% python3 -q
>>> import numpy as np
>>> from numpy import linalg as LA
>>> np.set_printoptions(precision=2, suppress=True, linewidth=120)
>>> t = np.deg2rad(180)
>>> K = np.eye(6)
>>> K[np.ix_([4, 0], [4, 0])] = [[np.cos(t), -np.sin(t)], [np.sin(t), np.cos(t)]]
>>> K.round(2) + 0
array([[-1.,  0.,  0.,  0.,  0.,  0.],
       [ 0.,  1.,  0.,  0.,  0.,  0.],
       [ 0.,  0.,  1.,  0.,  0.,  0.],
       [ 0.,  0.,  0.,  1.,  0.,  0.],
       [ 0.,  0.,  0.,  0., -1.,  0.],
       [ 0.,  0.,  0.,  0.,  0.,  1.]])
>>> F = np.load("sample12.npy")
>>> F
array([[-0.08,  0.98, -0.2 ],
       [-0.15, -0.21, -0.97],
       [-0.99, -0.04,  0.16]])
>>> # keeps lengths
>>> f, r1 = F[1], F[0]
>>> round(float(f @ r1), 2)
0.0
>>> pr = (f @ r1) / (f @ f) * f
>>> np.outer(f, r1)
array([[ 0.01, -0.15,  0.03],
       [ 0.02, -0.2 ,  0.04],
       [ 0.07, -0.94,  0.19]])
>>> r1 - pr
array([-0.08,  0.98, -0.2 ])
>>> pr.round(2) + 0
array([0., 0., 0.])
>>> print(round(LA.norm(F[0], 1), 2), np.round(LA.norm(F[0], np.inf), 2))
1.25 0.98
>>> data = np.load("test8.npy")
>>> data
array([[ 2,  3,  4,  5,  6,  7],
       [ 8,  9, 10, 11, 12, 13],
       [14, 15, 16, 17, 18, 19],
       [20, 21, 22, 23, 24, 25],
       [26, 27, 28, 29, 30, 31]])
>>> # looks like rank 2
>>> w1 = np.array([[0, 9, 9, 7],
...     [1, 7, 6, 3],
...     [2, 3, 8, 8],
...     [8, 0, 8, 2],
...     [7, 9, 1, 3],
...     [5, 4, 5, 6]])
>>> coef = np.array([0, 3, 3, -3])
>>> hid = np.maximum(data @ w1 + coef, 0)
>>> (hid > 0).mean(axis=0)
array([1., 1., 1., 1.])
>>> hid
array([[ 128,  136,  152,  122],
       [ 266,  328,  374,  296],
       [ 404,  520,  596,  470],
       [ 542,  712,  818,  644],
       [ 680,  904, 1040,  818]])
>>> C = np.array([[0, -3, -1], [3, -3, 1], [1, 0, 1], [2, 3, -3]])
>>> hid @ C
array([[  804,  -426,  -206],
       [ 1950,  -894,  -452],
       [ 3096, -1362,  -698],
       [ 4242, -1830,  -944],
       [ 5388, -2298, -1190]])
>>> LA.cond(data) > 100
np.True_
>>> LA.matrix_rank(data, rtol=0.1)
np.int64(1)
>>> np.round(LA.norm(data, 2) / LA.norm(data), 2)
np.float64(1.0)
>>> np.argsort(-LA.norm(data, axis=0).round(6), kind="stable")[:3]
array([5, 4, 3])
>>> X = np.loadtxt("arr.csv", delimiter=",")
>>> X
array([[ 0., -1.,  1.,  0.,  0.],
       [-1.,  0., -1.,  0.,  0.],
       [ 1., -1.,  0.,  0.,  0.],
       [ 0.,  0.,  0., -1.,  0.],
       [ 0.,  0.,  0.,  0., -1.]])
>>> # symmetric, so the eigenvalues are real
>>> (X != 0).astype(int)
array([[0, 1, 1, 0, 0],
       [1, 0, 1, 0, 0],
       [1, 1, 0, 0, 0],
       [0, 0, 0, 1, 0],
       [0, 0, 0, 0, 1]])
>>> print(np.flatnonzero(LA.matrix_power((X != 0) + (X.T != 0) + np.eye(5), 5)[1]))
[0 1 2]
>>> ev, evecs = LA.eigvalsh(X)
Traceback (most recent call last):
  File "<python-input-36>", line 1, in <module>
    ev, evecs = LA.eigvalsh(X)
    ^^^^^^^^^
ValueError: too many values to unpack (expected 2)
>>> ev, evecs = LA.eigh(X)
>>> ev
array([-1., -1., -1., -1.,  2.])
>>> LA.svd(X, compute_uv=False)
array([2., 1., 1., 1., 1.])
>>> print(np.round(evecs.T @ X @ evecs, 2) + 0)
[[-1.  0.  0.  0.  0.]
 [ 0. -1.  0.  0.  0.]
 [ 0.  0. -1.  0.  0.]
 [ 0.  0.  0. -1.  0.]
 [ 0.  0.  0.  0.  2.]]
>>> np.abs(evecs[:, -1]).round(6).argmax()
np.int64(0)
>>> ev, evecs = LA.eig(X)
>>> ev
array([-1.,  2., -1., -1., -1.])
>>> np.sort(LA.eigvals(LA.inv(X)))
array([-1. , -1. , -1. , -1. ,  0.5])
>>> print(np.round(np.prod(ev), 2))
2.0
>>> np.round(X @ evecs[:, 0] - ev[0] * evecs[:, 0], 2) + 0
array([0., 0., 0., 0., 0.])
>>> np.sort(LA.eigvals(X @ X))
array([1., 1., 1., 1., 4.])
>>> J = np.load("a.npy")
>>> J
array([[-1.17,  1.15, -0.12, -0.31, -1.14, -0.66],
       [ 1.15,  0.03,  0.37,  1.29,  0.03,  0.01],
       [-0.12,  0.37, -2.51,  0.8 , -0.06,  0.18],
       [-0.31,  1.29,  0.8 ,  0.05,  1.53,  0.05],
       [-1.14,  0.03, -0.06,  1.53, -0.83,  0.18],
       [-0.66,  0.01,  0.18,  0.05,  0.18, -2.57]])
>>> rng = np.random.default_rng(72217)
>>> idx = rng.permutation(6)
>>> idx
array([4, 1, 5, 2, 0, 3])
>>> out = J[idx][:, idx]
>>> np.sort(np.abs(LA.eigvals(out)))
array([1.  , 2.  , 2.  , 2.  , 3.  , 3.01])
>>> np.diag(out)
array([-0.83,  0.03, -2.57, -2.51, -1.17,  0.05])
>>> np.round(LA.det(out), 2), round(float(LA.det(J[idx])), 2)
(np.float64(72.15), -72.15)
>>> ev, evecs = LA.eigh(J)
>>> vec = np.array([2, -1, 2, 2, 0, -1])
>>> evecs * np.maximum(ev, 0) @ evecs.T
array([[ 0.39,  0.32, -0.01, -0.15, -0.34, -0.09],
       [ 0.32,  0.85,  0.18,  0.66,  0.13, -0.04],
       [-0.01,  0.18,  0.06,  0.25,  0.13,  0.01],
       [-0.15,  0.66,  0.25,  1.1 ,  0.67,  0.07],
       [-0.34,  0.13,  0.13,  0.67,  0.58,  0.1 ],
       [-0.09, -0.04,  0.01,  0.07,  0.1 ,  0.02]])
>>> np.abs(J).sum(axis=1).max(), round(np.abs(ev).max(), 2)
(np.float64(4.55), np.float64(3.01))
>>> evecs * np.abs(ev) @ evecs.T
array([[ 1.95, -0.51,  0.11,  0.01,  0.46,  0.48],
       [-0.51,  1.67, -0.01,  0.04,  0.24, -0.1 ],
       [ 0.11, -0.01,  2.62, -0.31,  0.33, -0.16],
       [ 0.01,  0.04, -0.31,  2.15, -0.18,  0.1 ],
       [ 0.46,  0.24,  0.33, -0.18,  1.99,  0.02],
       [ 0.48, -0.1 , -0.16,  0.1 ,  0.02,  2.61]])
>>> round(float(vec @ J @ vec / (vec @ vec)), 2), round(float(ev[0]), 2), round(float(ev[-1]), 2)
(-1.69, -3.01, 2.0)
